>>> import numpy as np
>>> np.set_printoptions(precision=2, suppress=True, linewidth=140, sign=" ")
>>> rnd = lambda a: np.round(a, 2) + 0
>>> W2 = np.sign(np.array([[5, -3, 1, 0], [-3, 5, -2, -4], [-5, 4, 5, -3], [2, 1, -2, -1]]))
>>> other = (np.tril(W2, -1) + np.eye(4)) @ (np.triu(W2, 1) + np.eye(4))
>>> vals = np.array([4, 4, 5, 2])
>>> A = np.rint(other * vals @ np.linalg.inv(other)) + 0
>>> print(A)
[[ 2. -3.  2.  1.]
 [ 0.  6. -2.  0.]
 [-6. -5.  6.  3.]
 [ 6.  7. -4.  1.]]
>>> other = A[0, 0] * A[1:] - np.outer(A[1:, 0], A[0])
>>> print(other)
[[  0.  12.  -4.   0.]
 [  0. -28.  24.  12.]
 [  0.  32. -20.  -4.]]
>>> np.linalg.matrix_rank(other), np.linalg.matrix_rank(A)
(np.int64(3), np.int64(4))
>>> rng = np.random.default_rng(38009)
>>> idx = rng.permutation(4)
>>> idx
array([ 3,  0,  1,  2])
>>> other = A[idx][:, idx]
>>> rnd(np.sort(np.abs(np.linalg.eigvals(other))))
array([ 2.,  4.,  4.,  5.])
>>> mat = np.eye(8, dtype=int)[rng.permutation(8)] * np.array([-5, 2, -2, -6, -8, -1, -9, 8])
>>> mat
array([[-5,  0,  0,  0,  0,  0,  0,  0],
       [ 0,  0,  0,  0,  0, -1,  0,  0],
       [ 0,  0,  0,  0,  0,  0,  0,  8],
       [ 0,  0,  0,  0,  0,  0, -9,  0],
       [ 0,  0,  0, -6,  0,  0,  0,  0],
       [ 0,  0,  0,  0, -8,  0,  0,  0],
       [ 0,  0, -2,  0,  0,  0,  0,  0],
       [ 0,  2,  0,  0,  0,  0,  0,  0]])
>>> idx = rng.permutation(8)
>>> print(idx)
[ 4  7  5  0  6  2  1  3]
>>> other = mat[idx][:, idx]
>>> print(rnd(np.linalg.det(other)), rnd(np.linalg.det(mat[idx])))
69120.0 69120.0
>>> print(np.trace(other))
-5
>>> rnd(np.sort(np.abs(np.linalg.eigvals(other))))
array([ 3.9,  3.9,  3.9,  3.9,  3.9,  3.9,  3.9,  5. ])
>>> print(other)
[[ 0  0  0  0  0  0  0 -6]
 [ 0  0  0  0  0  0  2  0]
 [-8  0  0  0  0  0  0  0]
 [ 0  0  0 -5  0  0  0  0]
 [ 0  0  0  0  0 -2  0  0]
 [ 0  8  0  0  0  0  0  0]
 [ 0  0 -1  0  0  0  0  0]
 [ 0  0  0  0 -9  0  0  0]]
>>> np.diag(other)
array([ 0,  0,  0, -5,  0,  0,  0,  0])
